$ ipython --no-banner

In [1]: import numpy as np

In [2]: np.set_printoptions(suppress=True, linewidth=100)

In [3]: tidy = lambda a: np.round(a, 2) + 0

In [4]: feats = np.loadtxt("x.csv", delimiter=",")

In [5]: print(feats)
[[ 0.3  0.1  0.9 -0.8  0.5 -1.5 -0.6  1.2  3.3  1.1 -0.6]
 [ 1.  -1.  -0.6  0.4 -1.   0.   1.2  0.  -3.9 -0.2 -0.6]
 [ 1.   0.5 -0.5  0.9 -1.3  0.1  0.6 -0.1 -0.3  0.4 -0.4]
 [ 0.3 -0.8 -0.4  0.1  0.2  0.2 -0.8 -0.3 -4.2 -0.8  1. ]
 [-0.6 -1.  -1.9  1.4 -0.7 -0.9  0.3 -0.9 -2.4  0.   0. ]
 [-0.5 -0.1 -0.9 -0.2  0.8  1.8 -0.6  0.2 -0.3  0.7  0.4]
 [ 1.4  0.1  0.  -0.8 -0.2  1.1 -0.6 -0.4  4.2 -2.5  0.8]
 [ 0.   0.4  0.9  0.3  0.1 -0.8  0.4  1.5  2.1  1.3  0.1]
 [ 0.5 -0.2  0.9 -0.3 -0.8  1.  -1.5 -0.7  2.4 -0.5  1.8]
 [-0.1  1.6 -0.8  0.3  0.9 -0.5 -0.7 -1.3 -0.6  0.9 -0.6]
 [-0.6  1.1 -0.9 -1.4 -1.2  1.4  1.2  0.1  6.3 -0.2 -0.6]
 [-0.6 -0.1  0.5 -1.   0.9 -1.1  0.9 -1.3 -0.6  0.1 -1.4]
 [ 0.5  0.6  0.4 -1.3  0.6 -0.5  0.2  0.1 -8.1  0.8  0.5]
 [ 0.1  1.5  0.4 -1.7 -0.8  0.6 -1.6 -0.8 -5.1 -0.6 -0.6]]

In [6]: rng = np.random.default_rng(18)

In [7]: idx = rng.permutation(11)

In [8]: B = feats[:, idx] * rng.choice([-1, 1], 11)

In [9]: print(B)
[[ 1.1 -1.5  0.3  0.9  0.6 -1.2 -0.5  3.3 -0.1 -0.6 -0.8]
 [-0.2  0.   1.  -0.6 -1.2 -0.   1.  -3.9  1.  -0.6  0.4]
 [ 0.4  0.1  1.  -0.5 -0.6  0.1  1.3 -0.3 -0.5 -0.4  0.9]
 [-0.8  0.2  0.3 -0.4  0.8  0.3 -0.2 -4.2  0.8  1.   0.1]
 [ 0.  -0.9 -0.6 -1.9 -0.3  0.9  0.7 -2.4  1.   0.   1.4]
 [ 0.7  1.8 -0.5 -0.9  0.6 -0.2 -0.8 -0.3  0.1  0.4 -0.2]
 [-2.5  1.1  1.4  0.   0.6  0.4  0.2  4.2 -0.1  0.8 -0.8]
 [ 1.3 -0.8  0.   0.9 -0.4 -1.5 -0.1  2.1 -0.4  0.1  0.3]
 [-0.5  1.   0.5  0.9  1.5  0.7  0.8  2.4  0.2  1.8 -0.3]
 [ 0.9 -0.5 -0.1 -0.8  0.7  1.3 -0.9 -0.6 -1.6 -0.6  0.3]
 [-0.2  1.4 -0.6 -0.9 -1.2 -0.1  1.2  6.3 -1.1 -0.6 -1.4]
 [ 0.1 -1.1 -0.6  0.5 -0.9  1.3 -0.9 -0.6  0.1 -1.4 -1. ]
 [ 0.8 -0.5  0.5  0.4 -0.2 -0.1 -0.6 -8.1 -0.6  0.5 -1.3]
 [-0.6  0.6  0.1  0.4  1.6  0.8  0.8 -5.1 -1.5 -0.6 -1.7]]

In [10]: U, _, Vt = np.linalg.svd(feats.T @ B)

In [11]: print(tidy(U @ Vt))
[[ 0.  0.  1.  0.  0.  0.  0.  0.  0.  0.  0.]
 [ 0.  0.  0.  0.  0.  0.  0.  0. -1.  0.  0.]
 [ 0.  0.  0.  1.  0.  0.  0.  0.  0.  0.  0.]
 [ 0.  0.  0.  0.  0.  0.  0.  0.  0.  0.  1.]
 [ 0.  0.  0.  0.  0.  0. -1.  0.  0.  0.  0.]
 [ 0.  1.  0.  0.  0.  0.  0.  0.  0.  0.  0.]
 [ 0.  0.  0.  0. -1.  0.  0.  0.  0.  0.  0.]
 [ 0.  0.  0.  0.  0. -1.  0.  0.  0.  0.  0.]
 [ 0.  0.  0.  0.  0.  0.  0.  1.  0.  0.  0.]
 [ 1.  0.  0.  0.  0.  0.  0.  0.  0.  0.  0.]
 [ 0.  0.  0.  0.  0.  0.  0.  0.  0.  1.  0.]]
